% python3 -q
>>> import numpy as np
>>> from numpy import linalg as LA
>>> np.set_printoptions(suppress=True, linewidth=120)
>>> rd = lambda a: np.round(a, 3) + 0
>>> K = np.tanh(np.array([[0.4, -1.2, 0.1],
...     [1.1, -1.5, 1.0],
...     [-1.5, 0.3, 0.8],
...     [-0.4, -1.0, 0.9],
...     [-0.7, 1.0, -1.7],
...     [-0.4, 2.2, 0.3],
...     [0.2, -0.4, -0.1],
...     [0.5, -0.3, 0.3],
...     [-1.3, 0.6, 1.3],
...     [0.8, -0.4, 1.2]]) @ np.array([[0.5, -0.4, -1.6, 0.2, 1.2],
...     [0.8, -0.4, 1.4, 0.7, 0.0],
...     [-1.0, 0.8, 1.7, -0.9, -1.9]]))
>>> print(rd(K))
[[-0.696  0.38  -0.973 -0.691  0.282]
 [-0.929  0.744 -0.974 -0.939 -0.523]
 [-0.864  0.808  1.    -0.67  -0.997]
 [-0.956  0.856  0.647 -0.92  -0.975]
 [ 0.973 -0.901 -0.354  0.97   0.983]
 [ 0.851 -0.446  1.     0.831 -0.782]
 [-0.119  0.    -0.782 -0.149  0.405]
 [-0.282  0.159 -0.611 -0.363  0.03 ]
 [-0.9    0.867  1.    -0.766 -0.999]
 [-0.808  0.664  0.197 -0.834 -0.867]]
>>> W0 = np.loadtxt("arr.csv", delimiter=",")
>>> print(W0)
[[ 0. -4. -2. -5.  4.  2.  2.  5. -4.]
 [-4.  0.  0.  0.  0.  0.  0.  0.  0.]
 [-2.  0.  0.  0.  0.  0.  0.  0.  0.]
 [-5.  0.  0.  0.  0.  0.  0.  0.  0.]
 [ 4.  0.  0.  0.  0.  0.  0.  0.  0.]
 [ 2.  0.  0.  0.  0.  0.  0.  0.  0.]
 [ 2.  0.  0.  0.  0.  0.  0.  0.  0.]
 [ 5.  0.  0.  0.  0.  0.  0.  0.  0.]
 [-4.  0.  0.  0.  0.  0.  0.  0.  0.]]
>>> Uu, sig, Vt = LA.svd(W0)
>>> V = Vt[:(sig > 1e-8).sum()]
>>> rng = np.random.default_rng(2406)
>>> x0 = W0[4] + -3 * W0[6] + rng.integers(2) * np.eye(9)[2]
>>> print(x0)
[-2.  0.  0.  0.  0.  0.  0.  0.  0.]
>>> print(rd(V.T @ V))
[[ 1.     0.     0.     0.     0.     0.     0.     0.     0.   ]
 [ 0.     0.145  0.073  0.182 -0.145 -0.073 -0.073 -0.182  0.145]
 [ 0.     0.073  0.036  0.091 -0.073 -0.036 -0.036 -0.091  0.073]
 [ 0.     0.182  0.091  0.227 -0.182 -0.091 -0.091 -0.227  0.182]
 [ 0.    -0.145 -0.073 -0.182  0.145  0.073  0.073  0.182 -0.145]
 [ 0.    -0.073 -0.036 -0.091  0.073  0.036  0.036  0.091 -0.073]
 [ 0.    -0.073 -0.036 -0.091  0.073  0.036  0.036  0.091 -0.073]
 [ 0.    -0.182 -0.091 -0.227  0.182  0.091  0.091  0.227 -0.182]
 [ 0.     0.145  0.073  0.182 -0.145 -0.073 -0.073 -0.182  0.145]]
>>> print(rd(np.diag(V.T @ V)))
[1.    0.145 0.036 0.227 0.145 0.036 0.036 0.227 0.145]
>>> print(rd(LA.norm(x0 - V.T @ V @ x0)))
0.0
>>> print(np.allclose(V.T @ V @ x0, x0))
True
